% python3 -q
>>> import numpy as np
>>> np.set_printoptions(precision=2, suppress=True, linewidth=160)
>>> tidy = lambda a: np.round(a, 2) + 0
>>> arr = np.load("x.npy")
>>> arr
array([[ 1., -3.,  0.],
       [-3.,  1., -3.],
       [ 0., -3., -2.]])
>>> ev, evecs = np.linalg.eigh(arr)
>>> tidy(np.linalg.eigvalsh(arr @ arr))
array([ 0.11, 19.41, 22.48])
>>> tidy(np.abs(evecs[:, -1]))
array([0.59, 0.74, 0.33])
>>> tidy(evecs.T @ arr @ evecs)
array([[-4.41,  0.  ,  0.  ],
       [ 0.  , -0.34,  0.  ],
       [ 0.  ,  0.  ,  4.74]])
>>> rng = np.random.default_rng(9266)
>>> labels = rng.permutation(3)
>>> labels
array([0, 1, 2])
>>> other = arr[labels][:, labels]
>>> print(np.trace(other))
0.0
>>> tidy(np.linalg.det(other)), tidy(np.linalg.det(arr[labels]))
(np.float64(7.0), np.float64(7.0))
>>> tidy(np.sort(np.abs(np.linalg.eigvals(other))))
array([0.34, 4.41, 4.74])
>>> other
array([[ 1., -3.,  0.],
       [-3.,  1., -3.],
       [ 0., -3., -2.]])
>>> data = np.load("m.npy")
>>> print(data)
[[ 0 -3 -5]
 [ 3  0  2]
 [ 5 -2  0]]
>>> (data - data.T) / 2
array([[ 0., -3., -5.],
       [ 3.,  0.,  2.],
       [ 5., -2.,  0.]])
>>> print(np.trace(data))
0
>>> np.linalg.matrix_power(data, 2)
array([[-34,  10,  -6],
       [ 10, -13, -15],
       [ -6, -15, -29]])
>>> assert data == data.T
Traceback (most recent call last):
  File "<python-input-22>", line 1, in <module>
    assert data == data.T
           ^^^^^^^^^^^^^^
ValueError: The truth value of an array with more than one element is ambiguous. Use a.any() or a.all()
>>> print(tidy(np.abs(np.linalg.eigvals(data)).max()))
6.16
>>> np.allclose(data @ data.T, data.T @ data)
True
>>> M = 0.5 ** np.abs(np.subtract.outer(np.arange(3), np.arange(3)))
>>> M
array([[1.  , 0.5 , 0.25],
       [0.5 , 1.  , 0.5 ],
       [0.25, 0.5 , 1.  ]])
>>> x0 = np.ones(3)
>>> for _ in range(7):
...     x0 = M @ x0
...     x0 /= np.linalg.norm(x0)
...     print(round(x0 @ M @ x0, 2))
... 
1.84
1.84
1.84
1.84
1.84
1.84
1.84
>>> tidy(x0)
array([0.54, 0.64, 0.54])
>>> tidy(np.linalg.eigvalsh(M)[-1])
np.float64(1.84)
>>> ev, evecs = np.linalg.eigh(arr)
>>> x0 = np.array([-2, 3, -1])
>>> x0 @ arr @ x0
np.float64(65.0)
>>> print((np.sign(evecs[:, -1].round(6)) == np.sign(evecs[0, -1].round(6))).astype(int))
[1 0 1]
>>> print(np.abs(arr).sum(axis=1).max(), tidy(np.abs(ev).max()))
7.0 4.74
>>> tidy(np.linalg.eigvalsh(arr[1:, 1:]))
array([-3.85,  2.85])
>>> ang = np.sort(rng.uniform(-2, 2, 15))
>>> X = np.c_[ang, ang ** 2, ang ** 3] @ np.array([[2, -2, 1], [0, 0, 3], [3, 2, -2]])
>>> tidy(X)
array([[-19.11,  -6.96,  17.71],
       [-11.04,  -2.69,   9.98],
       [-10.89,  -2.62,   9.83],
       [ -6.82,  -0.72,   5.81],
       [ -6.23,  -0.48,   5.23],
       [ -6.2 ,  -0.47,   5.2 ],
       [ -4.54,   0.16,   3.54],
       [ -0.84,   0.62,   0.11],
       [ -0.69,   0.55,   0.03],
       [ -0.32,   0.3 ,  -0.08],
       [  0.62,  -0.51,   0.46],
       [  1.55,  -0.77,   1.1 ],
       [  1.79,  -0.77,   1.22],
       [  5.14,   0.05,   2.01],
       [ 12.5 ,   3.43,   1.59]])
>>> ev, evecs = np.linalg.eigh(M)
>>> tidy(np.abs(evecs[:, -1]))
array([0.54, 0.64, 0.54])
>>> tidy(ev.sum()), np.trace(M)
(np.float64(3.0), np.float64(3.0))
>>> np.unique(ev.round(6) + 0, return_counts=True)[1]
array([1, 1, 1])
>>> tidy(evecs.T @ evecs)
array([[1., 0., 0.],
       [0., 1., 0.],
       [0., 0., 1.]])
>>> tidy(np.linalg.svd(M, compute_uv=False))
array([1.84, 0.75, 0.41])
>>> tidy(evecs.T @ M @ evecs)
array([[0.41, 0.  , 0.  ],
       [0.  , 0.75, 0.  ],
       [0.  , 0.  , 1.84]])
>>> tidy(evecs @ np.diag(ev) @ evecs.T)
array([[1.  , 0.5 , 0.25],
       [0.5 , 1.  , 0.5 ],
       [0.25, 0.5 , 1.  ]])
>>> other = np.c_[X[:, :2] @ np.array([[5, 7], [-9, 3]]), np.array([1, 0, 2, 3, 5, 3, 1, 3, 0, 0, 4, 0, 2, 5, 4])]
>>> tidy(other)
array([[ -32.91, -154.62,    1.  ],
       [ -30.97,  -85.35,    0.  ],
       [ -30.89,  -84.07,    2.  ],
       [ -27.59,  -49.89,    3.  ],
       [ -26.86,  -45.04,    5.  ],
       [ -26.82,  -44.81,    3.  ],
       [ -24.16,  -31.31,    1.  ],
       [  -9.8 ,   -4.05,    3.  ],
       [  -8.4 ,   -3.18,    0.  ],
       [  -4.31,   -1.33,    0.  ],
       [   7.69,    2.79,    4.  ],
       [  14.66,    8.58,    0.  ],
       [  15.89,   10.24,    2.  ],
       [  25.24,   36.13,    5.  ],
       [  31.64,   97.8 ,    4.  ]])
>>> tidy(np.linalg.lstsq(X, other[:, 0])[0])
array([ 5., -9.,  0.])
>>> tidy(np.linalg.norm(other - X @ np.linalg.lstsq(X, other)[0], axis=0))
array([0.  , 0.  , 7.49])
>>> print(np.linalg.matrix_rank(other))
3
>>> other = np.array([[-3, -2], [3, 2], [2, -2]])
>>> np.linalg.matrix_rank(np.vstack([M, other.T]))
np.int64(3)
>>> np.linalg.matrix_rank(M @ other)
np.int64(2)
>>> other.T @ M.T
array([[-1.  ,  2.5 ,  2.75],
       [-1.5 ,  0.  , -1.5 ]])
>>> tidy(np.einsum("ij,ij->i", M, M))
array([1.31, 1.5 , 1.31])
>>> A = np.load("case0.npy")
>>> A
array([[2, 1, 1],
       [1, 2, 1],
       [1, 1, 2]])
>>> labels = rng.permutation(3)
>>> print(labels)
[2 0 1]
>>> other = A[labels][:, labels]
>>> other
array([[2, 1, 1],
       [1, 2, 1],
       [1, 1, 2]])
>>> np.trace(other)
np.int64(6)
>>> np.allclose(A, A.T)
True
>>> np.linalg.determinant(A)
Traceback (most recent call last):
  File "<python-input-66>", line 1, in <module>
    np.linalg.determinant(A)
    ^^^^^^^^^^^^^^^^^^^^^
AttributeError: module 'numpy.linalg' has no attribute 'determinant'
>>> tidy(np.linalg.det(A))
np.float64(4.0)
>>> feats = np.loadtxt("layer12.csv", delimiter=",")
>>> print(feats)
[[  2.  -2.  10.   5.]
 [  1.   3.   5.  -1.]
 [ -3.   2. -15.   2.]]
>>> other = X / np.sqrt((X ** 2).mean(axis=1, keepdims=True))
>>> print(tidy(np.linalg.norm(other, axis=1)))
[1.73 1.73 1.73 1.73 1.73 1.73 1.73 1.73 1.73 1.73 1.73 1.73 1.73 1.73 1.73]
>>> r0, v = feats[0], feats[1]
>>> r0 @ v
np.float64(41.0)
>>> r0 @ r0
np.float64(133.0)
>>> p = (r0 @ v) / (r0 @ r0) * r0
>>> tidy(np.linalg.norm(r0 + v) ** 2 + np.linalg.norm(r0 - v) ** 2)
np.float64(338.0)
>>> print(tidy(p))
[ 0.62 -0.62  3.08  1.54]
>>> print(tidy((v - p) @ r0))
0.0
>>> E = np.load("block13.npy")
>>> tidy(E)
array([[-3.11,  1.68,  3.53],
       [-1.68, -2.74, -3.83],
       [ 0.64,  2.74,  4.13],
       [-0.1 ,  2.67,  4.23],
       [ 3.58,  2.31,  2.61],
       [-4.09, -2.03, -2.03],
       [-2.05, -2.71, -3.67],
       [-2.81,  1.85,  3.7 ],
       [ 2.43, -2.02, -3.87],
       [ 4.75, -0.13, -1.56],
       [ 1.17, -2.46, -4.19],
       [-0.21,  2.65,  4.23],
       [ 0.16,  2.7 ,  4.2 ],
       [-4.88, -0.19,  1.09],
       [-1.99,  2.2 ,  4.02],
       [-4.16, -1.99, -1.94],
       [ 3.52,  2.34,  2.67],
       [ 0.15,  2.7 ,  4.2 ],
       [ 4.51,  1.68,  1.36],
       [-0.85,  2.53,  4.23],
       [-4.72,  0.18,  1.63]])
>>> C2 = np.cov(E, rowvar=False)
>>> tidy(np.corrcoef(E.T))
array([[1.  , 0.26, 0.01],
       [0.26, 1.  , 0.97],
       [0.01, 0.97, 1.  ]])
>>> tidy(np.polyfit(E[:, 0], E[:, 2], 1))
array([0.01, 1.18])
>>> tidy(np.linalg.eigvalsh(C2)[::-1])
array([15.01,  9.09,  0.  ])
>>> tidy(E.std(axis=0))
array([2.93, 2.09, 3.16])
>>> np.argwhere(np.triu(np.abs(np.corrcoef(E.T)) > 0.8, 1))
array([[1, 2]])
>>> Z = E[[3, 8]].astype(float)
>>> for _ in range(4):
...     labels = np.linalg.norm(E[:, None] - Z, axis=-1).argmin(axis=1)
...     Z = np.array([E[labels == j].mean(axis=0) for j in range(2)])
... 
>>> labels
array([0, 1, 0, 0, 0, 1, 1, 0, 1, 1, 1, 0, 0, 0, 0, 1, 0, 0, 0, 0, 0])
>>> np.bincount(labels)
array([14,  7])
>>> np.abs(Z[1] - Z[0]).argmax()
np.int64(2)
>>> tidy(Z)
array([[-0.44,  2.  ,  3.27],
       [-0.52, -2.01, -3.01]])
>>> Xc = E - E.mean(axis=0)
>>> evecs = np.linalg.svd(Xc)[2][:2]
>>> other = Xc - Xc @ evecs.T @ evecs
>>> tidy(np.diag(evecs.T @ evecs))
array([0.98, 0.3 , 0.72])
>>> mat = np.load("a.npy")
>>> mat
array([[-3,  2,  5],
       [ 4,  3, -2],
       [ 1, -5, -3]])
>>> x0 = np.array([3, -4, -1])
>>> a = np.maximum(mat @ x0, 0)
>>> tidy(np.tanh(mat @ x0))
array([-1.  ,  0.96,  1.  ])
>>> mat * (a > 1e-9)[:, None]
array([[ 0,  0,  0],
       [ 4,  3, -2],
       [ 1, -5, -3]])
>>> np.flatnonzero(a > 1e-9)
array([1, 2])
>>> np.maximum(mat @ (3 * x0), 0)
array([ 0,  6, 78])
>>> a
array([ 0,  2, 26])
>>> x0 = np.array([8, 5, -1])
>>> np.einsum("ij,j->i", mat, x0)
array([-19,  49, -14])
>>> mat * x0
array([[-24,  10,  -5],
       [ 32,  15,   2],
       [  8, -25,   3]])
>>> mat @ np.eye(3)[2]
array([ 5., -2., -3.])
>>> print(mat @ np.ones(3))
[ 4.  5. -7.]
>>> mat @ (2 * x0)
array([-38,  98, -28])
>>> print((mat @ x0).argmax())
1
